$ python -q
>>> import numpy as np
>>> import numpy.linalg as la
>>> np.set_printoptions(suppress=True, linewidth=100)
>>> def tidy(a):
...     return np.round(a, 3) + 0
... 
>>> X = np.load("data.npy")
>>> tidy(X)
array([[ 0.003,  0.005,  0.013, -0.041, -0.025, -0.008],
       [ 0.005,  0.01 ,  0.025, -0.081, -0.051, -0.015],
       [ 0.013,  0.025,  0.063, -0.203, -0.127, -0.038],
       [-0.041, -0.081, -0.203,  0.648,  0.405,  0.122],
       [-0.025, -0.051, -0.127,  0.405,  0.253,  0.076],
       [-0.008, -0.015, -0.038,  0.122,  0.076,  0.023]])
>>> other = X / np.sqrt((X ** 2).mean(axis=1, keepdims=True))
>>> tidy(la.norm(other, axis=1))
array([2.449, 2.449, 2.449, 2.449, 2.449, 2.449])
>>> vec = np.array([1, 2, 0, 1, 2, 0])
>>> tidy(np.trace(X))
np.float64(1.0)
>>> tidy(la.eigvalsh(2 * X - np.eye(6)))
array([-1., -1., -1., -1., -1.,  1.])
>>> tidy(X @ vec)
array([-0.078, -0.157, -0.392,  1.256,  0.785,  0.235])
>>> tidy(X @ la.pinv(X) @ X)
array([[ 0.003,  0.005,  0.013, -0.041, -0.025, -0.008],
       [ 0.005,  0.01 ,  0.025, -0.081, -0.051, -0.015],
       [ 0.013,  0.025,  0.063, -0.203, -0.127, -0.038],
       [-0.041, -0.081, -0.203,  0.648,  0.405,  0.122],
       [-0.025, -0.051, -0.127,  0.405,  0.253,  0.076],
       [-0.008, -0.015, -0.038,  0.122,  0.076,  0.023]])
>>> np.unique(X.round(6), axis=0).shape
(6, 6)
>>> tidy(np.trace(la.pinv(X) @ X))
np.float64(1.0)
>>> la.lstsq(X[:-1].T, X[-1])[2]
np.int32(1)
>>> K = np.loadtxt("block13.csv", delimiter=",")
>>> K
array([[ -3.,   0.,  -1.,   3.,  -1.,   0.,  -1.,   2.,  -1.],
       [ -4.,  -1.,  -4.,   3.,  -1.,   4.,   2.,   3.,  -2.],
       [  4.,  -2.,   1.,   0.,  -1.,   0.,  -1.,   1.,  -3.],
       [  0.,   3.,  -2.,  -2.,   3.,   5.,   5.,   2.,  -4.],
       [-10.,   4.,   1.,  -1.,  -1.,  -1.,   0.,  -4.,  -7.],
       [ -5.,  -1.,  -2.,   6.,  -2.,   1.,   0.,   0.,   1.],
       [ -3.,   1.,   2.,   3.,  -3.,  -2.,   2.,  -3.,  -3.],
       [  2.,   1.,   3.,   4.,   0.,  -1.,   0.,  -3.,  -1.],
       [ -2.,   1.,  -1.,  -2.,   3.,  -1.,  -4.,  -7.,   2.],
       [  0.,   0.,   0.,   0.,   0.,   0.,   0.,   0.,   0.],
       [  3.,  -2.,   3.,   3.,  -2.,  -3.,  -3.,  -2.,   0.],
       [  2.,  -3.,   0.,   3.,  -2.,   1.,   0.,  -1.,  -1.],
       [ -2.,  -1.,  -1.,   3.,  -1.,   1.,   1.,  -2.,   2.],
       [ -2.,   0.,  -3.,   0.,   0.,   3.,   1.,   5.,  -4.],
       [ -2.,  -1.,  -1.,   3.,  -1.,   1.,   1.,  -2.,   2.],
       [  0.,   2.,  -1.,   2.,  -3.,  -8.,  -8.,  -1.,   2.],
       [ -3.,   3.,   2.,  -2.,   1.,  -4.,  -3.,  -8.,  -3.],
       [  0.,   0.,   2.,   7.,  -1.,   0.,   1.,  -5.,   1.],
       [  1.,   0.,  -2.,  -3.,   1.,   3.,   2.,   3.,  -3.],
       [  0.,   0.,   0.,   0.,   0.,   0.,   0.,   0.,   0.],
       [  0.,   0.,   0.,   0.,   0.,   0.,   0.,   0.,   0.],
       [  0.,   2.,   0.,  -5.,   4.,  -2.,  -5.,  -5.,   0.],
       [  0.,   0.,   0.,   0.,   0.,   0.,   0.,   0.,   0.],
       [ -6.,   3.,   1.,   1.,   0.,  -4.,  -4.,  -6.,  -4.],
       [ -5.,  -2.,  -1.,   7.,  -6.,  -4.,  -5.,   0.,   1.],
       [ -3.,   1.,  -2.,  -2.,  -2.,  -2.,  -2.,   2.,   0.],
       [  0.,  -2.,   2.,   6.,  -3.,  -3.,  -4.,   0.,  -1.],
       [  3.,  -2.,   3.,   3.,  -2.,  -3.,  -3.,  -2.,   0.],
       [ -8.,   3.,  -1.,  -1.,  -2.,  -5.,  -4.,  -8.,  -1.],
       [-13.,   4.,   0.,   2.,  -2.,  -1.,  -1.,  -2.,  -8.],
       [ -3.,   1.,  -2.,  -2.,  -2.,  -2.,  -2.,   2.,   0.],
       [  0.,   0.,   0.,   0.,   0.,   0.,   0.,   0.,   0.],
       [ -7.,   0.,  -6.,   1.,  -3.,   2.,   0.,   5.,  -2.],
       [ -4.,   4.,   2.,   4.,  -1.,   0.,   5.,  -4.,  -4.],
       [ -5.,  -1.,  -2.,   6.,  -2.,   1.,   0.,   0.,   1.],
       [ -3.,   3.,   2.,  -2.,   1.,  -4.,  -3.,  -8.,  -3.]])
>>> tidy(la.norm(K, axis=0))
array([25.259, 11.832, 12.083, 19.494, 12.369, 16.371, 17.059, 22.   , 15.969])
>>> tidy(la.norm(K[28], 1)), tidy(la.norm(K[28], np.inf))
(np.float64(33.0), np.float64(8.0))
>>> tidy(la.norm(K, 1)), tidy(la.norm(K, np.inf))
(np.float64(108.0), np.float64(33.0))
>>> K[28] @ K[22]
np.float64(0.0)
